$ python -q
>>> import numpy as np
>>> np.set_printoptions(suppress=True, linewidth=100)
>>> m1 = np.load("test11.npy")
>>> m1
array([[ 3., -3.,  0.],
       [-3.,  5., -3.],
       [ 0., -3.,  0.]])
>>> Q, evecs = np.linalg.qr(m1[:, :1])[0], np.linalg.qr(m1[:, 1:])[0]
>>> sv = np.linalg.svd(Q.T @ evecs, compute_uv=False)
>>> np.round(np.degrees(np.arccos(sv.clip(0, 1))), 2)
array([30.])
>>> round(float(np.linalg.norm(Q @ Q.T - evecs @ evecs.T, 2)), 2)
1.0
>>> (sv > 0.9).sum()
np.int64(0)
>>> f = np.array([2, 3, 0])
>>> g = np.array([1, 0, 0])
>>> A = np.outer(f, g)
>>> A
array([[2, 0, 0],
       [3, 0, 0],
       [0, 0, 0]])
>>> proj = np.triu(np.array([[0, 1, 5], [4, 0, 2], [3, 0, 1]]), 1) + np.eye(3)
>>> M2 = proj @ A @ np.linalg.inv(proj)
>>> np.trace(M2), np.trace(A)
(np.float64(2.0), np.int64(2))
>>> proj @ A - A @ proj
array([[  3.,  -2., -10.],
       [  0.,  -3., -15.],
       [  0.,   0.,   0.]])
>>> np.poly(M2)
array([ 1., -2.,  0.,  0.])
>>> np.linalg.matrix_rank(M2)
np.int64(1)
>>> round(np.linalg.det(M2), 2)
np.float64(0.0)
>>> rng = np.random.default_rng(6249)
>>> M2 = A + rng.integers(-2, 3, (3, 1)) @ rng.integers(-2, 3, (1, 3))
>>> M2
array([[ 2,  0,  0],
       [ 4,  0, -2],
       [-2,  0,  4]])
>>> np.round(np.linalg.svd(M2 - A, compute_uv=False), 2) + 0
array([5., 0., 0.])
>>> np.linalg.matrix_rank(M2 - A, tol=1e-8)
np.int64(1)
>>> U, sv, vt = np.linalg.svd(A)
>>> sv.round(2)
array([3.61, 0.  , 0.  ])
>>> M2 = U[:, :1] @ np.diag(sv[:1]) @ vt[:1]
>>> np.linalg.matrix_rank(A, rtol=0.05)
np.int64(1)
>>> np.round(np.linalg.norm(A - M2) / np.linalg.norm(A), 2)
np.float64(0.0)
>>> round(float(np.linalg.norm(A - M2, 2)), 2), sv[1]
(0.0, np.float64(0.0))
>>> M2.round(2)
array([[2., 0., 0.],
       [3., 0., 0.],
       [0., 0., 0.]])
>>> np.einsum("ii->", A)
np.int64(2)
>>> round(float(np.linalg.det(A[::-1])), 2)
0.0
>>> round(float(np.linalg.det(A.T)), 2)
0.0
>>> J = np.load("dump.npy")
>>> J.round(2)
array([[-0.17,  0.67,  0.72, -0.02],
       [-0.51, -0.66,  0.49, -0.27],
       [-0.28, -0.12,  0.07,  0.95],
       [ 0.79, -0.32,  0.49,  0.16]])
>>> cov = J.T @ J
>>> np.allclose(cov, cov.T)
True
>>> (J @ J.T).shape
(4, 4)
>>> np.round(np.diag(cov), 2)
array([1., 1., 1., 1.])
>>> np.round(np.linalg.svd(J, compute_uv=False) ** 2, 2)
array([1., 1., 1., 1.])
>>> np.linalg.matrix_rank(cov)
np.int64(4)
>>> vec = np.array([7, 8, 8, 3])
>>> h = np.maximum(J @ vec, 0)
>>> np.round(J * (h > 1e-9)[:, None], 2)
array([[-0.17,  0.67,  0.72, -0.02],
       [-0.  , -0.  ,  0.  , -0.  ],
       [-0.28, -0.12,  0.07,  0.95],
       [ 0.79, -0.32,  0.49,  0.16]])
>>> np.round(np.maximum(J @ (3 * vec), 0), 2)
array([29.66,  0.  ,  1.44, 22.22])
>>> np.round(J.T @ h, 2)
array([ 4.06,  4.23, 10.79,  1.43])
>>> np.round(np.tanh(J @ vec), 2)
array([ 1.  , -1.  ,  0.45,  1.  ])
>>> vec = np.array([0, 0, -3, 2])
>>> round(np.linalg.norm(vec), 2), np.round(np.linalg.norm(J @ vec), 2)
(np.float64(3.61), np.float64(3.61))
>>> [p for p in range(1, 25) if np.allclose(np.linalg.matrix_power(J, p), np.eye(4))]
[]
>>> np.round(np.sort(np.abs(np.degrees(np.angle(np.linalg.eigvals(J))))), 2)
array([  0.  , 107.28, 107.28, 180.  ])
>>> 4 - np.linalg.matrix_rank(J - np.eye(4), tol=1e-8)
np.int64(1)
>>> round(np.linalg.det(J), 2)
np.float64(-1.0)
>>> np.round(np.linalg.inv(J), 2)
array([[-0.17, -0.51, -0.28,  0.79],
       [ 0.67, -0.66, -0.12, -0.32],
       [ 0.72,  0.49,  0.07,  0.49],
       [-0.02, -0.27,  0.95,  0.16]])
>>> np.round(J.T @ (J @ vec), 2) + 0
array([ 0.,  0., -3.,  2.])
>>> mat = np.load("mat.npy")
>>> mat
array([[-2., -1.,  0.,  0.],
       [-1., -5., -1.,  0.],
       [ 0., -1., -5., -1.],
       [ 0.,  0., -1., -4.]])
>>> # symmetric, so the eigenvalues are real
>>> np.round(np.linalg.eigvals(mat), 2)
array([-1.67, -6.33, -4.74, -3.26])
>>> np.kron(np.eye(2, dtype=int), mat)
array([[-2., -1.,  0.,  0., -0., -0.,  0.,  0.],
       [-1., -5., -1.,  0., -0., -0., -0.,  0.],
       [ 0., -1., -5., -1.,  0., -0., -0., -0.],
       [ 0.,  0., -1., -4.,  0.,  0., -0., -0.],
       [-0., -0.,  0.,  0., -2., -1.,  0.,  0.],
       [-0., -0., -0.,  0., -1., -5., -1.,  0.],
       [ 0., -0., -0., -0.,  0., -1., -5., -1.],
       [ 0.,  0., -0., -0.,  0.,  0., -1., -4.]])
>>> round(float(np.linalg.det(mat[::-1])), 2)
163.0
>>> np.round(np.linalg.eigvals(mat).sum().real, 2)
np.float64(-16.0)
>>> np.einsum("ij,ji->", mat, mat)
np.float64(76.0)
>>> round(float(np.linalg.det(2 * mat)), 2), np.round(np.linalg.det(mat), 2)
(2608.0, np.float64(163.0))
>>> w, evecs = np.linalg.eigh(mat)
>>> np.round(np.linalg.svd(mat, compute_uv=False), 2)
array([6.33, 4.74, 3.26, 1.67])
>>> np.round(np.abs(evecs[:, -1]), 2)
array([0.94, 0.31, 0.11, 0.05])
>>> np.round(np.linalg.eigvalsh(mat + -3 * np.eye(4)), 2)
array([-9.33, -7.74, -6.26, -4.67])
>>> np.abs(evecs[:, -1]).round(6).argmax()
np.int64(0)
>>> w.sum(), np.trace(mat)
(np.float64(-16.0), np.float64(-16.0))
>>> np.round(evecs.T @ mat @ evecs, 2) + 0
array([[-6.33,  0.  ,  0.  ,  0.  ],
       [ 0.  , -4.74,  0.  ,  0.  ],
       [ 0.  ,  0.  , -3.26,  0.  ],
       [ 0.  ,  0.  ,  0.  , -1.67]])
